$ ipython --no-banner

In [1]: import numpy as np

In [2]: from numpy import linalg as LA

In [3]: np.set_printoptions(precision=2, suppress=True, linewidth=160, floatmode="fixed")

In [4]: feats = np.load("w.npy")

In [5]: feats
Out[5]: 
array([[1.00, 0.20, 0.04, 0.01],
       [0.20, 1.00, 0.20, 0.04],
       [0.04, 0.20, 1.00, 0.20],
       [0.01, 0.04, 0.20, 1.00]])

In [6]: # symmetric, so the eigenvalues are real

In [7]: vals, V = LA.eigh(feats)

In [8]: x = np.array([-4, -3, 6, -4])

In [9]: (np.sign(V[:, -1].round(6)) == np.sign(V[0, -1].round(6))).astype(int)
Out[9]: array([1, 1, 1, 1])

In [10]: round(float(x @ feats @ x / (x @ x)), 2), round(vals[0], 2), round(vals[-1], 2)
Out[10]: (0.84, np.float64(0.71), np.float64(1.36))

In [11]: LA.eigvalsh(feats[1:, 1:])
Out[11]: array([0.74, 0.96, 1.30])

In [12]: x @ feats @ x
Out[12]: np.float64(64.36)

In [13]: V * np.maximum(vals, 0) @ V.T
Out[13]: 
array([[1.00, 0.20, 0.04, 0.01],
       [0.20, 1.00, 0.20, 0.04],
       [0.04, 0.20, 1.00, 0.20],
       [0.01, 0.04, 0.20, 1.00]])

In [14]: np.round(V * np.sqrt(vals) @ V.T, 2) + 0
Out[14]: 
array([[0.99, 0.10, 0.01, 0.00],
       [0.10, 0.99, 0.10, 0.01],
       [0.01, 0.10, 0.99, 0.10],
       [0.00, 0.01, 0.10, 0.99]])

In [15]: Lm = LA.cholesky(feats)

In [16]: np.diag(Lm) ** 2
Out[16]: array([1.00, 0.96, 0.96, 0.96])

In [17]: Lm
Out[17]: 
array([[1.00, 0.00, 0.00, 0.00],
       [0.20, 0.98, 0.00, 0.00],
       [0.04, 0.20, 0.98, 0.00],
       [0.01, 0.04, 0.20, 0.98]])

In [18]: vals, V = LA.eig(Lm)

In [19]: Lm @ V[:, 0] - vals[0] * V[:, 0]
Out[19]: array([0.00, 0.00, 0.00, 0.00])

In [20]: vals
Out[20]: array([0.98, 0.98, 0.98, 1.00])

In [21]: arr = np.array([[3.0, 1.0, 1.0, 1.0],
    ...:     [1.0, 3.0, 1.0, 1.0],
    ...:     [1.0, 1.0, 3.0, 1.0],
    ...:     [1.0, 1.0, 1.0, 3.0]])

In [22]: rng = np.random.default_rng(58348)

In [23]: z = rng.permutation(4)

In [24]: M2 = feats[:, z] * rng.choice([-1, 1], 4)

In [25]: M2
Out[25]: 
array([[0.01, 0.20, 0.04, 1.00],
       [0.04, 1.00, 0.20, 0.20],
       [0.20, 0.20, 1.00, 0.04],
       [1.00, 0.04, 0.20, 0.01]])

In [26]: left, _, Vh = LA.svd(feats.T @ M2)

In [27]: np.round(LA.lstsq(feats, M2)[0], 2) + 0
Out[27]: 
array([[0.00, 0.00, 0.00, 1.00],
       [0.00, 1.00, 0.00, 0.00],
       [0.00, 0.00, 1.00, 0.00],
       [1.00, 0.00, 0.00, 0.00]])

In [28]: np.round(left @ Vh, 2) + 0
Out[28]: 
array([[0.00, 0.00, 0.00, 1.00],
       [0.00, 1.00, 0.00, 0.00],
       [0.00, 0.00, 1.00, 0.00],
       [1.00, 0.00, 0.00, 0.00]])
